$ python -q
>>> import numpy as np
>>> np.set_printoptions(precision=2, suppress=True, linewidth=120)
>>> tidy = lambda a: np.round(a, 2) + 0
>>> data = np.load("dump.npy")
>>> print(data)
[[5. 4. 4. 0. 4. 0. 4. 4. 0. 0. 4.]
 [4. 5. 4. 0. 4. 0. 4. 4. 0. 0. 4.]
 [4. 4. 5. 0. 4. 0. 4. 4. 0. 0. 4.]
 [0. 0. 0. 5. 0. 4. 0. 0. 4. 4. 0.]
 [4. 4. 4. 0. 5. 0. 4. 4. 0. 0. 4.]
 [0. 0. 0. 4. 0. 5. 0. 0. 4. 4. 0.]
 [4. 4. 4. 0. 4. 0. 5. 4. 0. 0. 4.]
 [4. 4. 4. 0. 4. 0. 4. 5. 0. 0. 4.]
 [0. 0. 0. 4. 0. 4. 0. 0. 5. 4. 0.]
 [0. 0. 0. 4. 0. 4. 0. 0. 4. 5. 0.]
 [4. 4. 4. 0. 4. 0. 4. 4. 0. 0. 5.]]
>>> low = np.linalg.cholesky(data)
>>> print(tidy(np.prod(np.diag(low)) ** 2), tidy(np.linalg.det(data)))
493.0 493.0
>>> print(data / np.sqrt(np.outer(np.diag(data), np.diag(data))))
[[1.  0.8 0.8 0.  0.8 0.  0.8 0.8 0.  0.  0.8]
 [0.8 1.  0.8 0.  0.8 0.  0.8 0.8 0.  0.  0.8]
 [0.8 0.8 1.  0.  0.8 0.  0.8 0.8 0.  0.  0.8]
 [0.  0.  0.  1.  0.  0.8 0.  0.  0.8 0.8 0. ]
 [0.8 0.8 0.8 0.  1.  0.  0.8 0.8 0.  0.  0.8]
 [0.  0.  0.  0.8 0.  1.  0.  0.  0.8 0.8 0. ]
 [0.8 0.8 0.8 0.  0.8 0.  1.  0.8 0.  0.  0.8]
 [0.8 0.8 0.8 0.  0.8 0.  0.8 1.  0.  0.  0.8]
 [0.  0.  0.  0.8 0.  0.8 0.  0.  1.  0.8 0. ]
 [0.  0.  0.  0.8 0.  0.8 0.  0.  0.8 1.  0. ]
 [0.8 0.8 0.8 0.  0.8 0.  0.8 0.8 0.  0.  1. ]]
>>> x0 = np.ones(11)
>>> for _ in range(6):
...     x0 = data @ x0
...     x0 /= np.linalg.norm(x0)
...     print(round(x0 @ data @ x0, 2))
... 
27.03
28.24
28.73
28.91
28.97
28.99
>>> print(tidy(np.linalg.eigvalsh(data)[-1]))
29.0
>>> print(tidy(np.linalg.norm(data, 2) / np.linalg.norm(data)))
0.86
>>> print(np.linalg.matrix_rank(data, rtol=0.1))
2
>>> print(tidy(np.linalg.det(data)))
493.0
>>> print(np.flatnonzero(np.linalg.matrix_power((data != 0) + (data.T != 0) + np.eye(11), 11)[6]))
[ 0  1  2  4  6  7 10]
>>> other = np.linalg.inv(data)
>>> print(tidy(data @ other))
[[1. 0. 0. 0. 0. 0. 0. 0. 0. 0. 0.]
 [0. 1. 0. 0. 0. 0. 0. 0. 0. 0. 0.]
 [0. 0. 1. 0. 0. 0. 0. 0. 0. 0. 0.]
 [0. 0. 0. 1. 0. 0. 0. 0. 0. 0. 0.]
 [0. 0. 0. 0. 1. 0. 0. 0. 0. 0. 0.]
 [0. 0. 0. 0. 0. 1. 0. 0. 0. 0. 0.]
 [0. 0. 0. 0. 0. 0. 1. 0. 0. 0. 0.]
 [0. 0. 0. 0. 0. 0. 0. 1. 0. 0. 0.]
 [0. 0. 0. 0. 0. 0. 0. 0. 1. 0. 0.]
 [0. 0. 0. 0. 0. 0. 0. 0. 0. 1. 0.]
 [0. 0. 0. 0. 0. 0. 0. 0. 0. 0. 1.]]
>>> print(tidy(np.linalg.inv(other)))
[[5. 4. 4. 0. 4. 0. 4. 4. 0. 0. 4.]
 [4. 5. 4. 0. 4. 0. 4. 4. 0. 0. 4.]
 [4. 4. 5. 0. 4. 0. 4. 4. 0. 0. 4.]
 [0. 0. 0. 5. 0. 4. 0. 0. 4. 4. 0.]
 [4. 4. 4. 0. 5. 0. 4. 4. 0. 0. 4.]
 [0. 0. 0. 4. 0. 5. 0. 0. 4. 4. 0.]
 [4. 4. 4. 0. 4. 0. 5. 4. 0. 0. 4.]
 [4. 4. 4. 0. 4. 0. 4. 5. 0. 0. 4.]
 [0. 0. 0. 4. 0. 4. 0. 0. 5. 4. 0.]
 [0. 0. 0. 4. 0. 4. 0. 0. 4. 5. 0.]
 [4. 4. 4. 0. 4. 0. 4. 4. 0. 0. 5.]]
>>> print((np.abs(other) > 1e-9).astype(int))
[[1 1 1 0 1 0 1 1 0 0 1]
 [1 1 1 0 1 0 1 1 0 0 1]
 [1 1 1 0 1 0 1 1 0 0 1]
 [0 0 0 1 0 1 0 0 1 1 0]
 [1 1 1 0 1 0 1 1 0 0 1]
 [0 0 0 1 0 1 0 0 1 1 0]
 [1 1 1 0 1 0 1 1 0 0 1]
 [1 1 1 0 1 0 1 1 0 0 1]
 [0 0 0 1 0 1 0 0 1 1 0]
 [0 0 0 1 0 1 0 0 1 1 0]
 [1 1 1 0 1 0 1 1 0 0 1]]
>>> print(tidy(other))
[[ 0.86 -0.14 -0.14  0.   -0.14  0.   -0.14 -0.14  0.    0.   -0.14]
 [-0.14  0.86 -0.14  0.   -0.14  0.   -0.14 -0.14  0.    0.   -0.14]
 [-0.14 -0.14  0.86  0.   -0.14  0.   -0.14 -0.14  0.    0.   -0.14]
 [ 0.    0.    0.    0.76  0.   -0.24  0.    0.   -0.24 -0.24  0.  ]
 [-0.14 -0.14 -0.14  0.    0.86  0.   -0.14 -0.14  0.    0.   -0.14]
 [ 0.    0.    0.   -0.24  0.    0.76  0.    0.   -0.24 -0.24  0.  ]
 [-0.14 -0.14 -0.14  0.   -0.14  0.    0.86 -0.14  0.    0.   -0.14]
 [-0.14 -0.14 -0.14  0.   -0.14  0.   -0.14  0.86  0.    0.   -0.14]
 [ 0.    0.    0.   -0.24  0.   -0.24  0.    0.    0.76 -0.24  0.  ]
 [ 0.    0.    0.   -0.24  0.   -0.24  0.    0.   -0.24  0.76  0.  ]
 [-0.14 -0.14 -0.14  0.   -0.14  0.   -0.14 -0.14  0.    0.    0.86]]
>>> print(tidy(np.linalg.det(data) * np.linalg.det(other)))
1.0
>>> print(np.allclose(other, data.T))
False
